% ipython --no-banner

In [1]: import numpy as np

In [2]: import numpy.linalg as la

In [3]: np.set_printoptions(precision=3, suppress=True, linewidth=100)

In [4]: m1 = np.load("layer14.npy")

In [5]: m1
Out[5]: 
array([[-0.057,  5.85 , -2.068,  3.895],
       [ 0.217, -0.01 , -0.083, -0.017],
       [ 0.002,  6.113, -1.951,  3.754]])

In [6]: def softmax(z):
   ...:     e = np.exp(z - z.max(axis=-1, keepdims=True))
   ...:     return e / e.sum(axis=-1, keepdims=True)
   ...: 

In [7]: softmax(m1[1] + -3)
Out[7]: array([0.3  , 0.239, 0.223, 0.238])

In [8]: softmax(m1).sum(axis=1)
Out[8]: array([1., 1., 1.])

In [9]: S = m1 @ m1.T / np.sqrt(4)

In [10]: softmax(S).round(6).argmax(axis=1)
Out[10]: array([2, 1, 2])

In [11]: np.round(softmax(S + np.triu(np.full(S.shape, -np.inf), 1)), 3) + 0
Out[11]: 
array([[1.   , 0.   , 0.   ],
       [0.498, 0.502, 0.   ],
       [0.395, 0.   , 0.605]])

In [12]: softmax(S)[1] @ m1
Out[12]: array([ 0.055,  3.972, -1.363,  2.536])

In [13]: J = np.abs(np.array([[6, 9, 2], [1, 4, 5], [2, 4, 7]])) + np.eye(3)

In [14]: J = J / J.sum(axis=1, keepdims=True)

In [15]: J
Out[15]: 
array([[0.389, 0.5  , 0.111],
       [0.091, 0.455, 0.455],
       [0.143, 0.286, 0.571]])

In [16]: J @ J
Out[16]: 
array([[0.213, 0.453, 0.334],
       [0.142, 0.382, 0.476],
       [0.163, 0.365, 0.472]])

In [17]: round(np.trace(J), 3)
Out[17]: np.float64(1.415)

In [18]: (J - J.T) / 2
Out[18]: 
array([[ 0.   ,  0.205, -0.016],
       [-0.205,  0.   ,  0.084],
       [ 0.016, -0.084,  0.   ]])

In [19]: np.sort(np.abs(la.eigvals(J)))
Out[19]: array([0.229, 0.229, 1.   ])

In [20]: np.round(la.det(J), 3)
Out[20]: np.float64(0.053)

In [21]: np.allclose(J @ J.T, J.T @ J)
Out[21]: False

In [22]: rng = np.random.default_rng(996603)

In [23]: out = J + rng.integers(-2, 3, (3, 2)) @ rng.integers(-2, 3, (2, 3))

In [24]: out
Out[24]: 
array([[ 0.389,  0.5  ,  0.111],
       [-1.909,  4.455,  0.455],
       [ 6.143, -1.714,  5.571]])

In [25]: np.abs(out - J).sum(axis=1)
Out[25]: array([ 0.,  6., 13.])

In [26]: out = la.invert(J)
Traceback (most recent call last):
  Cell In[26], line 1
    out = la.invert(J)
AttributeError: module 'numpy.linalg' has no attribute 'invert'


In [27]: out = la.inv(J)

In [28]: np.round(la.cond(J), 3)
Out[28]: np.float64(8.469)

In [29]: out
Out[29]: 
array([[ 2.466, -4.822,  3.356],
       [ 0.247,  3.918, -3.164],
       [-0.74 , -0.753,  2.493]])

In [30]: la.inv(out)
Out[30]: 
array([[0.389, 0.5  , 0.111],
       [0.091, 0.455, 0.455],
       [0.143, 0.286, 0.571]])
